$ python -q
>>> import numpy as np
>>> np.set_printoptions(precision=4, suppress=True, linewidth=100)
>>> arr = np.loadtxt("dump.csv", delimiter=",")
>>> arr
array([[-3.,  1.,  0.,  0.,  0.],
       [ 0., -3.,  1.,  0.,  0.],
       [ 0.,  0., -3.,  1.,  0.],
       [ 0.,  0.,  0., -3.,  1.],
       [ 0.,  0.,  0.,  0., -3.]])
>>> x = np.array([2, 0, 2, 1, -2])
>>> rhs = arr @ x
>>> b, lr = np.zeros(5), 1 / np.linalg.norm(arr, 2) ** 2
>>> for i in range(8):
...     b -= lr * arr.T @ (arr @ b - rhs)
...     if i % 2 == 0: print(i, round(np.linalg.norm(arr @ b - rhs), 4))
... 
0 3.8071
2 1.4124
4 0.6302
6 0.2917
>>> round(np.linalg.cond(arr), 4)
np.float64(1.7944)
>>> C2 = arr.T @ arr
>>> np.trace(C2), (arr ** 2).sum()
(np.float64(49.0), np.float64(49.0))
>>> np.linalg.eigvalsh(C2)[::-1]
array([15.1279, 12.7805,  9.6733,  6.7198,  4.6984])
>>> np.diag(C2)
array([ 9., 10., 10., 10., 10.])
>>> (arr @ arr.T).shape
(5, 5)
>>> np.linalg.matrix_rank(C2)
np.int64(5)
>>> np.round(np.linalg.det(2 * arr), 4), np.round(np.linalg.det(arr), 4)
(np.float64(-7776.0), np.float64(-243.0))
>>> round(np.linalg.det(arr[::-1]), 4)
np.float64(-243.0)
>>> np.round(np.linalg.eigvals(arr).sum().real, 4)
np.float64(-15.0)
>>> np.linalg.eigvals(arr)
array([-3., -3., -3., -3., -3.])
>>> np.prod(np.diag(arr)), round(float(np.linalg.det(arr)), 4)
(np.float64(-243.0), -243.0)
>>> np.sort(np.linalg.eigvals(arr))
array([-3., -3., -3., -3., -3.])
>>> arr @ arr
array([[ 9., -6.,  1.,  0.,  0.],
       [ 0.,  9., -6.,  1.,  0.],
       [ 0.,  0.,  9., -6.,  1.],
       [ 0.,  0.,  0.,  9., -6.],
       [ 0.,  0.,  0.,  0.,  9.]])
>>> t = np.deg2rad(15)
>>> X = np.eye(4)
>>> X[np.ix_([2, 3], [2, 3])] = [[np.cos(t), -np.sin(t)], [np.sin(t), np.cos(t)]]
>>> X
array([[ 1.    ,  0.    ,  0.    ,  0.    ],
       [ 0.    ,  1.    ,  0.    ,  0.    ],
       [ 0.    ,  0.    ,  0.9659, -0.2588],
       [ 0.    ,  0.    ,  0.2588,  0.9659]])
>>> round(float(np.linalg.eigvals(X).sum().real), 4)
3.9319
>>> round(float(np.linalg.det(X.T)), 4)
1.0
>>> round(float(np.einsum("ii->", X)), 4)
3.9319
>>> np.round(np.linalg.det(X[::-1]), 4)
np.float64(1.0)
>>> np.poly(X)
array([ 1.    , -3.9319,  5.8637, -3.9319,  1.    ])
>>> np.round(np.einsum("ij,ji->", X, X), 4)
np.float64(3.7321)
>>> E = np.load("case6.npy")
>>> E
array([[ 30., -15., -25.,  25.,  20.],
       [-15.,  14.,  15., -15., -12.],
       [-25.,  15.,  30., -25., -20.],
       [ 25., -15., -25.,  30.,  20.],
       [ 20., -12., -20.,  20.,  21.]])
>>> np.einsum("ij,ji->", E, E)
np.float64(11125.0)
>>> np.poly(E)
array([     1.,   -125.,   2250., -16250.,  53125., -65625.])
>>> round(float(np.linalg.det(E[::-1])), 4)
65625.0
>>> np.einsum("ii->", E)
np.float64(125.0)
>>> r0 = np.array([0, -1, 0])
>>> np.correlate(E[2], E[3], "full")
array([ -500.,  -450.,  1675.,   400., -2750.,   -50.,  1625.,  -325.,  -500.])
>>> np.convolve(E[2], r0)
array([  0.,  25., -15., -30.,  25.,  20.,   0.])
>>> np.cross(E[2, :3], E[3, :3])
array([ 75., 125.,   0.])
>>> L = np.linalg.cholesky(E)
>>> L @ L.T
array([[ 30., -15., -25.,  25.,  20.],
       [-15.,  14.,  15., -15., -12.],
       [-25.,  15.,  30., -25., -20.],
       [ 25., -15., -25.,  30.,  20.],
       [ 20., -12., -20.,  20.,  21.]])
>>> E / np.sqrt(np.outer(np.diag(E), np.diag(E)))
array([[ 1.    , -0.7319, -0.8333,  0.8333,  0.7968],
       [-0.7319,  1.    ,  0.7319, -0.7319, -0.6999],
       [-0.8333,  0.7319,  1.    , -0.8333, -0.7968],
       [ 0.8333, -0.7319, -0.8333,  1.    ,  0.7968],
       [ 0.7968, -0.6999, -0.7968,  0.7968,  1.    ]])
